$ python -q
>>> import numpy as np
>>> from numpy import linalg as LA
>>> np.set_printoptions(suppress=True, linewidth=160)
>>> tidy = lambda a: np.round(a, 2) + 0
>>> J = np.load("dump.npy")
>>> print(J)
[[ -2.63   0.47   6.67]
 [ -4.36   7.   -47.28]
 [-11.54   2.17 -53.31]
 [-32.91  11.4    1.7 ]
 [-10.69  -1.13  -3.25]
 [ -4.78  13.78 -36.04]
 [ -5.39  -5.93  -2.01]
 [-23.72 -10.05  23.58]
 [ -8.44   1.64  -2.71]
 [  7.49  -9.42  -1.9 ]
 [ -4.6    5.78   8.32]
 [  0.7    3.22  -6.58]
 [ 10.52  -6.19  25.31]
 [-17.91   5.08  13.12]
 [-13.32  22.86  13.53]
 [ -1.25  17.75 -16.58]]
>>> gram = np.cov(J, rowvar=False)
>>> print(tidy(LA.eigvalsh(gram)[::-1]))
[543.04 132.19  67.17]
>>> print(tidy(np.median(J, axis=0)))
[-5.08  2.7  -1.95]
>>> print(tidy(np.corrcoef(J.T)))
[[ 1.   -0.23 -0.09]
 [-0.23  1.   -0.27]
 [-0.09 -0.27  1.  ]]
>>> print(tidy(J.std(axis=0)))
[10.57  9.13 22.38]
>>> print(tidy(gram))
[[119.16 -23.89 -23.37]
 [-23.89  88.99 -59.6 ]
 [-23.37 -59.6  534.25]]
>>> print(tidy(np.polyfit(J[:, 0], J[:, 2], 1)))
[-0.2  -6.34]
>>> hat = J @ LA.solve(J.T @ J, J.T)
>>> print(tidy(hat @ J[:, 1]))
[  0.47   7.     2.17  11.4   -1.13  13.78  -5.93 -10.05   1.64  -9.42   5.78   3.22  -6.19   5.08  22.86  17.75]
>>> print(tidy(LA.eigvalsh(hat)))
[0. 0. 0. 0. 0. 0. 0. 0. 0. 0. 0. 0. 0. 1. 1. 1.]
>>> print(LA.matrix_rank(np.eye(16) - hat))
13
>>> print(np.allclose(hat @ hat, hat))
True
>>> print(tidy(np.diag(hat)))
[0.01 0.27 0.43 0.4  0.06 0.21 0.06 0.45 0.03 0.07 0.04 0.01 0.11 0.15 0.47 0.23]
